$ ipython --no-banner

In [1]: import numpy as np

In [2]: from numpy import linalg as LA

In [3]: np.set_printoptions(precision=3, suppress=True, linewidth=100, sign=" ")

In [4]: M = np.load("layer19.npy")

In [5]: M
Out[5]: 
array([[ 1.   ,  0.   ,  0.   ,  0.   ,  0.   ,  0.   ,  0.   ,  0.   ,  0.   ,  0.   ,  0.   ],
       [ 0.   ,  1.   ,  0.   ,  0.   ,  0.   ,  0.   ,  0.   ,  0.   ,  0.   ,  0.   ,  0.   ],
       [ 0.   ,  0.   ,  1.   ,  0.   ,  0.   ,  0.   ,  0.   ,  0.   ,  0.   ,  0.   ,  0.   ],
       [ 0.   ,  0.   ,  0.   , -0.707,  0.   ,  0.   ,  0.   ,  0.   ,  0.707,  0.   ,  0.   ],
       [ 0.   ,  0.   ,  0.   ,  0.   ,  1.   ,  0.   ,  0.   ,  0.   ,  0.   ,  0.   ,  0.   ],
       [ 0.   ,  0.   ,  0.   ,  0.   ,  0.   ,  1.   ,  0.   ,  0.   ,  0.   ,  0.   ,  0.   ],
       [ 0.   ,  0.   ,  0.   ,  0.   ,  0.   ,  0.   ,  1.   ,  0.   ,  0.   ,  0.   ,  0.   ],
       [ 0.   ,  0.   ,  0.   ,  0.   ,  0.   ,  0.   ,  0.   ,  1.   ,  0.   ,  0.   ,  0.   ],
       [ 0.   ,  0.   ,  0.   , -0.707,  0.   ,  0.   ,  0.   ,  0.   , -0.707,  0.   ,  0.   ],
       [ 0.   ,  0.   ,  0.   ,  0.   ,  0.   ,  0.   ,  0.   ,  0.   ,  0.   ,  1.   ,  0.   ],
       [ 0.   ,  0.   ,  0.   ,  0.   ,  0.   ,  0.   ,  0.   ,  0.   ,  0.   ,  0.   ,  1.   ]])

In [6]: u = np.array([0, -1, -7, -5, -6, 5, -7, -8, 3, 5, 1])

In [7]: M2 = M + np.outer(u, np.eye(11)[2])

In [8]: round(float(LA.det(M2) / LA.det(M)), 3), round(1 + LA.solve(M, u)[2], 3)
Out[8]: (-6.0, np.float64(-6.0))

In [9]: M2
Out[9]: 
array([[ 1.   ,  0.   ,  0.   ,  0.   ,  0.   ,  0.   ,  0.   ,  0.   ,  0.   ,  0.   ,  0.   ],
       [ 0.   ,  1.   , -1.   ,  0.   ,  0.   ,  0.   ,  0.   ,  0.   ,  0.   ,  0.   ,  0.   ],
       [ 0.   ,  0.   , -6.   ,  0.   ,  0.   ,  0.   ,  0.   ,  0.   ,  0.   ,  0.   ,  0.   ],
       [ 0.   ,  0.   , -5.   , -0.707,  0.   ,  0.   ,  0.   ,  0.   ,  0.707,  0.   ,  0.   ],
       [ 0.   ,  0.   , -6.   ,  0.   ,  1.   ,  0.   ,  0.   ,  0.   ,  0.   ,  0.   ,  0.   ],
       [ 0.   ,  0.   ,  5.   ,  0.   ,  0.   ,  1.   ,  0.   ,  0.   ,  0.   ,  0.   ,  0.   ],
       [ 0.   ,  0.   , -7.   ,  0.   ,  0.   ,  0.   ,  1.   ,  0.   ,  0.   ,  0.   ,  0.   ],
       [ 0.   ,  0.   , -8.   ,  0.   ,  0.   ,  0.   ,  0.   ,  1.   ,  0.   ,  0.   ,  0.   ],
       [ 0.   ,  0.   ,  3.   , -0.707,  0.   ,  0.   ,  0.   ,  0.   , -0.707,  0.   ,  0.   ],
       [ 0.   ,  0.   ,  5.   ,  0.   ,  0.   ,  0.   ,  0.   ,  0.   ,  0.   ,  1.   ,  0.   ],
       [ 0.   ,  0.   ,  1.   ,  0.   ,  0.   ,  0.   ,  0.   ,  0.   ,  0.   ,  0.   ,  1.   ]])

In [10]: LA.matrix_rank(M2 - M)
Out[10]: np.int64(1)
